>>> import numpy as np
>>> import numpy.linalg as la
>>> np.set_printoptions(precision=2, suppress=True, linewidth=120)
>>> arr = np.array([[0, 1], [1, 0]])
>>> arr
array([[0, 1],
       [1, 0]])
>>> np.argwhere(np.triu(arr))
array([[0, 1]])
>>> np.trace(arr @ arr @ arr) // 6
np.int64(0)
>>> arr.sum(axis=0)
array([1, 1])
>>> Lm = np.diag(arr.sum(axis=1)) - arr
>>> (la.eigvalsh(Lm) < 1e-8).sum()
np.int64(1)
>>> Lm @ np.ones(2)
array([0., 0.])
>>> la.matrix_power(arr, 100)
array([[1, 0],
       [0, 1]])
>>> la.matrix_power(arr, 2)
array([[1, 0],
       [0, 1]])
>>> pr = np.eye(2)[1]
>>> for _ in range(6):
...     pr = pr @ arr
...     print(pr.round(2))
... 
[1. 0.]
[0. 1.]
[1. 0.]
[0. 1.]
[1. 0.]
[0. 1.]
>>> vals, V = la.eig(arr)
>>> np.sort(la.eigvals(arr.T))
array([-1.,  1.])
>>> np.prod(vals)
np.float64(-1.0)
>>> u = np.array([1, 0])
>>> A2 = arr + np.outer(u, np.eye(2)[1])
>>> la.matrix_rank(la.inv(A2) - la.inv(arr), tol=1e-8)
np.int64(1)
>>> X = np.load("x.npy")
>>> X
array([[  6.05,  -7.13, -10.46,  -8.33],
       [  3.32,  12.8 ,   3.88,   3.78],
       [-15.93,   9.03,  10.16,  -6.67],
       [ -8.24,  -0.43,   0.43,  15.73],
       [ -1.55,   1.9 ,  -2.1 ,  -0.15],
       [  7.46,  -6.12,  -3.  , -27.38],
       [  7.31, -10.9 ,   1.07,   8.27],
       [ -3.55,  32.75,  30.49,  -0.28],
       [  3.75, -35.16,  19.81,  -8.8 ],
       [  9.49, -14.99,  10.81,   0.96],
       [  2.14,  19.26,  -6.88, -15.07],
       [ -6.74,   7.07,  15.06,  -4.73],
       [ -6.97,   5.47,   6.35,  -7.24],
       [ 12.11,  15.84,  -5.29, -12.66],
       [  0.69, -15.82,   1.25,  -6.52],
       [ -3.26,  -2.57,   2.99,  -2.49],
       [ -2.73,  -7.87,   3.96,  14.98],
       [  1.95,  -4.38,  10.14,  -5.17],
       [ -2.65,  -4.57,  17.82,  -2.28],
       [  0.39, -14.2 ,   5.46,  11.54],
       [-11.18,  17.07,  -3.42,   9.22],
       [ -1.57, -10.79,  18.97,   4.66]])
>>> X.sum(axis=0)
array([ -9.71, -13.74, 127.5 , -38.63])
>>> np.unravel_index(np.abs(X).argmax(), X.shape)
(np.int64(8), np.int64(1))
>>> np.abs(X).max()
np.float64(35.16)
>>> np.round(la.norm(X), 2)
np.float64(103.97)
>>> u, v = X[4], X[12]
>>> round(float(u @ v), 2)
8.95
>>> round(float(u @ u), 2)
10.45
>>> pr = (u @ v) / (u @ u) * u
>>> pr
array([-1.33,  1.63, -1.8 , -0.13])
>>> round(la.norm(u + v) ** 2 + la.norm(u - v) ** 2, 2)
np.float64(363.37)
>>> (v - pr) @ u
np.float64(0.0)
>>> proj = X @ la.solve(X.T @ X, X.T)
>>> np.round(la.eigvalsh(proj), 2) + 0
array([0., 0., 0., 0., 0., 0., 0., 0., 0., 0., 0., 0., 0., 0., 0., 0., 0., 0., 1., 1., 1., 1.])
>>> Xc = X - X.mean(axis=0)
>>> V = la.svd(Xc)[2][:3]
>>> A2 = Xc - Xc @ V.T @ V
>>> la.norm(A2, axis=1).round(6).argmax()
np.int64(2)
>>> np.round(la.norm(A2) / la.norm(Xc), 2)
np.float64(0.25)
>>> A2.std(axis=0)
array([4.99, 0.96, 1.01, 1.51])
>>> np.round(np.cov(Xc @ V.T, rowvar=False), 2) + 0
array([[227.78,   0.  ,   0.  ],
       [  0.  , 128.64,   0.  ],
       [  0.  ,   0.  ,  88.77]])
>>> (Xc @ V.T).std(axis=0)
array([14.75, 11.08,  9.2 ])
